% python3 -q
>>> import numpy as np
>>> np.set_printoptions(precision=1, suppress=True, linewidth=200, legacy="1.25")
>>> tidy = lambda a: np.round(a, 1) + 0
>>> data = np.load("mat.npy")
>>> tidy(data)
array([[ 1. ,  0. ,  0. ,  0. ,  0. ],
       [ 0. , -0.7,  0. , -0.7,  0. ],
       [ 0. ,  0. ,  1. ,  0. ,  0. ],
       [ 0. ,  0.7,  0. , -0.7,  0. ],
       [ 0. ,  0. ,  0. ,  0. ,  1. ]])
>>> rng = np.random.default_rng(65)
>>> other = data + rng.integers(-2, 3, (5, 1)) @ rng.integers(-2, 3, (1, 5))
>>> tidy(other)
array([[ 3. , -4. ,  2. , -4. , -4. ],
       [ 2. , -4.7,  2. , -4.7, -4. ],
       [ 0. ,  0. ,  1. ,  0. ,  0. ],
       [ 0. ,  0.7,  0. , -0.7,  0. ],
       [ 1. , -2. ,  1. , -2. , -1. ]])
>>> other - data
array([[ 2., -4.,  2., -4., -4.],
       [ 2., -4.,  2., -4., -4.],
       [ 0.,  0.,  0.,  0.,  0.],
       [ 0.,  0.,  0.,  0.,  0.],
       [ 1., -2.,  1., -2., -2.]])
>>> tidy(np.linalg.svd(other - data, compute_uv=False))
array([11.2,  0. ,  0. ,  0. ,  0. ])
>>> np.linalg.cond(other) > 100
False
>>> [round(float(x), 1) for x in np.linalg.svd(other, compute_uv=False)[:3]]
[11.8, 1.0, 1.0]
>>> print(np.argsort(-np.linalg.norm(other, axis=0).round(6), kind="stable")[:3])
[1 3 4]
>>> tidy(np.linalg.norm(other, 2) / np.linalg.norm(other))
1.0
>>> F = np.loadtxt("x.csv", delimiter=",")
>>> F
array([[-3., -3., -3.],
       [-3., -6., -6.],
       [-3., -6., -9.]])
>>> other = F[0, 0] * F[1:] - np.outer(F[1:, 0], F[0])
>>> other
array([[ 0.,  9.,  9.],
       [ 0.,  9., 18.]])
>>> F[:, 0] / F[0, 0]
array([1., 1., 1.])
>>> np.linalg.matrix_rank(other), np.linalg.matrix_rank(F)
(2, 3)
>>> w, V = np.linalg.eigh(F)
>>> x0 = np.array([4, 0, 3])
>>> x0 @ F @ x0
-201.0
>>> tidy(x0 @ F @ x0 / (x0 @ x0)), tidy(w[0]), tidy(w[-1])
(-8.0, -15.1, -0.9)
>>> V * np.maximum(w, 0) @ V.T
array([[0., 0., 0.],
       [0., 0., 0.],
       [0., 0., 0.]])
>>> np.abs(F).sum(axis=1).max(), tidy(np.abs(w).max())
(18.0, 15.1)
>>> tidy(V * np.abs(w) @ V.T)
array([[3., 3., 3.],
       [3., 6., 6.],
       [3., 6., 9.]])
>>> feats = np.loadtxt("w.csv", delimiter=",")
>>> tidy(feats)
array([[ 0.2,  0.1,  0.2, -0.3],
       [ 0.1,  0.1,  0.2, -0.2],
       [ 0.2,  0.2,  0.3, -0.4],
       [-0.3, -0.2, -0.4,  0.5]])
>>> def softmax(z):
...     e = np.exp(z - z.max(axis=-1, keepdims=True))
...     return e / e.sum(axis=-1, keepdims=True)
... 
>>> tidy(softmax(10 * feats[3]))
array([0., 0., 0., 1.])
>>> tidy(softmax(feats).sum(axis=1))
array([1., 1., 1., 1.])
>>> scores = feats @ feats.T / np.sqrt(4)
>>> print(softmax(scores).round(6).argmax(axis=1))
[2 2 2 3]
>>> tidy(softmax(scores))
array([[0.3, 0.3, 0.3, 0.2],
       [0.3, 0.3, 0.3, 0.2],
       [0.3, 0.3, 0.3, 0.2],
       [0.2, 0.2, 0.2, 0.3]])
>>> W1 = np.array([[2, -3], [3, -2], [-3, 0], [2, -3]])
>>> b = np.array([7, -2])
>>> act = np.maximum(feats @ W1 + b, 0)
>>> np.linalg.matrix_rank(act)
1
>>> (act > 0).mean(axis=0)
array([1., 0.])
>>> tidy(act)
array([[6.5, 0. ],
       [6.6, 0. ],
       [6.4, 0. ],
       [7.8, 0. ]])
>>> basis = np.array([[2, 1, 0], [1, 0, -1]])
>>> W1 @ basis
array([[ 1,  2,  3],
       [ 4,  3,  2],
       [-6, -3,  0],
       [ 1,  2,  3]])
>>> np.linalg.cond(act) > 100
True
>>> tidy(np.linalg.norm(act, 2) / np.linalg.norm(act))
1.0
>>> [round(float(x), 1) for x in np.linalg.svd(act, compute_uv=False)[:3]]
[13.7, 0.0]
>>> np.linalg.matrix_rank(act, rtol=0.1)
1
>>> np.argsort(-np.linalg.norm(act, axis=0).round(6), kind="stable")[:3]
array([0, 1])
>>> x0 = np.array([5, 5, 5, 0])
>>> tidy(feats @ feats @ x0)
array([ 2.4,  1.8,  3. , -4.2])
>>> tidy(np.linalg.eigvalsh(2 * feats - np.eye(4)))
array([-1., -1., -1.,  1.])
>>> tidy(np.eye(4) - feats)
array([[ 0.8, -0.1, -0.2,  0.3],
       [-0.1,  0.9, -0.2,  0.2],
       [-0.2, -0.2,  0.7,  0.4],
       [ 0.3,  0.2,  0.4,  0.5]])
>>> tidy((x0 - feats @ x0) @ (feats @ x0))
0.0
